>>> import numpy as np
>>> import numpy.linalg as la
>>> np.set_printoptions(suppress=True, linewidth=160)
>>> rnd = lambda a: np.round(a, 2) + 0
>>> mat = np.load("run10.npy")
>>> rnd(mat)
array([[0.97, 0.06, 0.17],
       [0.06, 0.  , 0.01],
       [0.17, 0.01, 0.03]])
>>> la.cond(mat) > 100
np.True_
>>> [round(float(x), 2) for x in la.svd(mat, compute_uv=False)[:3]]
[1.0, 0.0, 0.0]
>>> T = np.stack([mat, 3 * mat, mat[::-1]])
>>> la.matrix_rank(T.reshape(3, -1))
np.int64(2)
>>> T.shape
(3, 3, 3)
>>> rnd(la.det(T))
array([0., 0., 0.])
>>> U, sigma, VT = la.svd(mat)
>>> rnd(sigma)
array([1., 0., 0.])
>>> M2 = U[:, :1] @ np.diag(sigma[:1]) @ VT[:1]
>>> rnd(M2)
array([[0.97, 0.06, 0.17],
       [0.06, 0.  , 0.01],
       [0.17, 0.01, 0.03]])
>>> la.matrix_rank(mat, rtol=0.05)
np.int64(1)
>>> r0 = np.array([1, 1, 0, 1, -2, 2])
>>> g = np.array([-4, -3, -1])
>>> A = r0[:, None] + g[None, :]
>>> A
array([[-3, -2,  0],
       [-3, -2,  0],
       [-4, -3, -1],
       [-3, -2,  0],
       [-6, -5, -3],
       [-2, -1,  1]])
>>> U, sigma, VT = la.svd(A)
>>> vecs = VT[:(sigma > 1e-8).sum()]
>>> rng = np.random.default_rng(11)
>>> x0 = A[0] + -3 * A[2] + rng.integers(2) * np.eye(3)[1]
>>> x0
array([9., 7., 3.])
>>> rnd(vecs.T @ vecs)
array([[ 0.71,  0.43, -0.14],
       [ 0.43,  0.36,  0.21],
       [-0.14,  0.21,  0.93]])
>>> rnd(la.norm(x0 - vecs.T @ vecs @ x0))
np.float64(0.0)
>>> r0 = np.array([-3, -2, 2])
>>> np.polyval(r0, A[1])
array([-19,  -6,   2])
>>> np.array([np.convolve(row, r0, "same") for row in A])
array([[12, -2, -4],
       [12, -2, -4],
       [17,  1, -4],
       [12, -2, -4],
       [27,  7, -4],
       [ 7, -5, -4]])
>>> F = np.load("layer7.npy")
>>> rnd(F)
array([[ 0.69,  0.98,  1.5 , -0.55],
       [-0.99,  0.19, -0.29, -1.7 ],
       [-1.38,  1.11,  0.24,  0.89],
       [-0.79, -1.33,  1.26,  0.09]])
>>> T = np.stack([F, 3 * F, F[::-1]])
>>> la.matrix_rank(T.reshape(3, -1))
np.int64(2)
>>> (T @ F.T).shape
(3, 4, 4)
>>> hat = np.triu(np.array([[2, -1, 0, -2], [2, -2, -2, 0], [-1, 0, 2, 0], [0, 2, 1, -2]]), 1) + np.eye(4)
>>> M2 = hat @ F @ la.inv(hat)
>>> rnd(hat @ F - F @ hat)
array([[ 2.57,  3.16, -0.28,  2.9 ],
       [ 2.77, -3.22, -0.1 , -3.75],
       [ 0.  , -1.38,  2.23, -2.77],
       [ 0.  , -0.79, -2.66, -1.58]])
>>> rnd(la.det(M2))
np.float64(-16.0)
>>> t = np.radians(146)
>>> Rm = np.eye(4)
>>> Rm[1, 1] = Rm[0, 0] = np.cos(t)
>>> Rm[1, 0], Rm[0, 1] = -np.sin(t), np.sin(t)
>>> rnd(Rm)
array([[-0.83,  0.56,  0.  ,  0.  ],
       [-0.56, -0.83,  0.  ,  0.  ],
       [ 0.  ,  0.  ,  1.  ,  0.  ],
       [ 0.  ,  0.  ,  0.  ,  1.  ]])
>>> M2 = F @ Rm.T
>>> np.allclose(la.norm(F, axis=1), la.norm(M2, axis=1))
True
>>> rnd(la.svd(F, compute_uv=False)), rnd(la.svd(M2, compute_uv=False))
(array([2., 2., 2., 2.]), array([2., 2., 2., 2.]))
>>> J = np.loadtxt("m.csv", delimiter=",")
>>> J
array([[0., 0., 1., 1.],
       [0., 0., 1., 1.],
       [1., 1., 0., 0.],
       [1., 1., 0., 0.]])
>>> rnd(J @ la.pinv(J) @ J)
array([[0., 0., 1., 1.],
       [0., 0., 1., 1.],
       [1., 1., 0., 0.],
       [1., 1., 0., 0.]])
>>> M2 = np.array([[7, 0, 4], [6, 3, 8]])
>>> arr = M2.T @ M2
>>> arr
array([[85, 18, 76],
       [18,  9, 24],
       [76, 24, 80]])
>>> U, sigma, VT = la.svd(arr)
>>> vecs = VT[:(sigma > 1e-8).sum()]
>>> x0 = arr[0] + 2 * arr[1] + rng.integers(2) * np.eye(3)[1]
>>> x0
array([121.,  36., 124.])
>>> np.allclose(vecs.T @ vecs @ x0, x0)
True
>>> rnd(la.norm(x0 - vecs.T @ vecs @ x0))
np.float64(0.0)
>>> rnd(vecs.T @ vecs)
array([[ 0.91, -0.24,  0.16],
       [-0.24,  0.36,  0.42],
       [ 0.16,  0.42,  0.73]])
>>> np.argsort(-la.norm(arr, axis=0).round(6), kind="stable")[:3]
array([0, 2, 1])
>>> rnd(la.norm(arr, 2) / la.norm(arr))
np.float64(1.0)
>>> la.cond(arr) > 100
np.True_
>>> K = np.load("data.npy")
>>> rnd(K)
array([[ 0.26, -0.58,  0.87,  0.29, -1.66],
       [-0.61,  1.54,  1.09, -0.28, -0.11],
       [ 0.52, -0.75,  1.42, -0.12,  1.07],
       [-0.52,  0.06,  0.15,  1.9 ,  0.3 ],
       [-1.74, -0.87,  0.13, -0.46,  0.02]])
>>> U, sigma, VT = la.svd(A, full_matrices=False)
>>> rnd(np.sqrt((sigma ** 2).sum())), rnd(la.norm(A))
(np.float64(11.87), np.float64(11.87))
>>> np.abs(U[:, 0]).round(6).argmax()
np.int64(4)
>>> rnd(U.T @ A @ VT.T)
array([[11.62,  0.  ,  0.  ],
       [ 0.  ,  2.43,  0.  ],
       [ 0.  ,  0.  ,  0.  ]])
>>> x0 = np.array([0, 0, 1, 2, -2])
>>> rnd(K @ np.eye(5)[3])
array([ 0.29, -0.28, -0.12,  1.9 , -0.46])
>>> rnd(K @ x0)
array([ 4.76,  0.74, -0.95,  3.34, -0.83])
>>> rnd(K @ (2 * x0))
array([ 9.53,  1.48, -1.9 ,  6.68, -1.67])
>>> (K @ x0).argmax()
np.int64(0)
>>> m1 = np.load("case5.npy")
>>> m1
array([[ 0.07, -0.63, -0.84],
       [ 0.02, -0.18, -0.24],
       [ 0.15, -1.35, -1.8 ],
       [ 0.15, -1.35, -1.8 ]])
>>> U, sigma, VT = la.svd(m1)
>>> vecs = VT[:(sigma > 1e-8).sum()]
>>> x0 = m1[2] + 4 * m1[0] + rng.integers(2) * np.eye(3)[1]
>>> rnd(x0)
array([ 0.43, -2.87, -5.16])
>>> np.allclose(vecs.T @ vecs @ x0, x0)
False
>>> rnd(vecs.T @ vecs)
array([[ 0.  , -0.04, -0.05],
       [-0.04,  0.36,  0.48],
       [-0.05,  0.48,  0.64]])
>>> rnd(np.diff(m1, axis=0))
array([[-0.05,  0.45,  0.6 ],
       [ 0.13, -1.17, -1.56],
       [ 0.  ,  0.  ,  0.  ]])
>>> rnd(m1.sum(axis=0))
array([ 0.39, -3.51, -4.68])
>>> np.unravel_index(np.abs(m1).argmax(), m1.shape)
(np.int64(2), np.int64(2))
>>> m1.sum(axis=1)
array([-1.4, -0.4, -3. , -3. ])
>>> np.count_nonzero(m1)
np.int64(12)
>>> np.abs(m1).max()
np.float64(1.8)
>>> rnd(m1 - m1[0])
array([[ 0.  ,  0.  ,  0.  ],
       [-0.05,  0.45,  0.6 ],
       [ 0.08, -0.72, -0.96],
       [ 0.08, -0.72, -0.96]])
>>> r = la.matrix_rank(m1)
>>> r
np.int64(1)
>>> ns = la.svd(m1)[2][r:].T
>>> rnd(ns @ ns.T)
array([[ 1.  ,  0.04,  0.05],
       [ 0.04,  0.64, -0.48],
       [ 0.05, -0.48,  0.36]])
>>> np.allclose(m1 @ ns, 0)
True
>>> rnd(m1 @ ns)
array([[0., 0.],
       [0., 0.],
       [0., 0.],
       [0., 0.]])
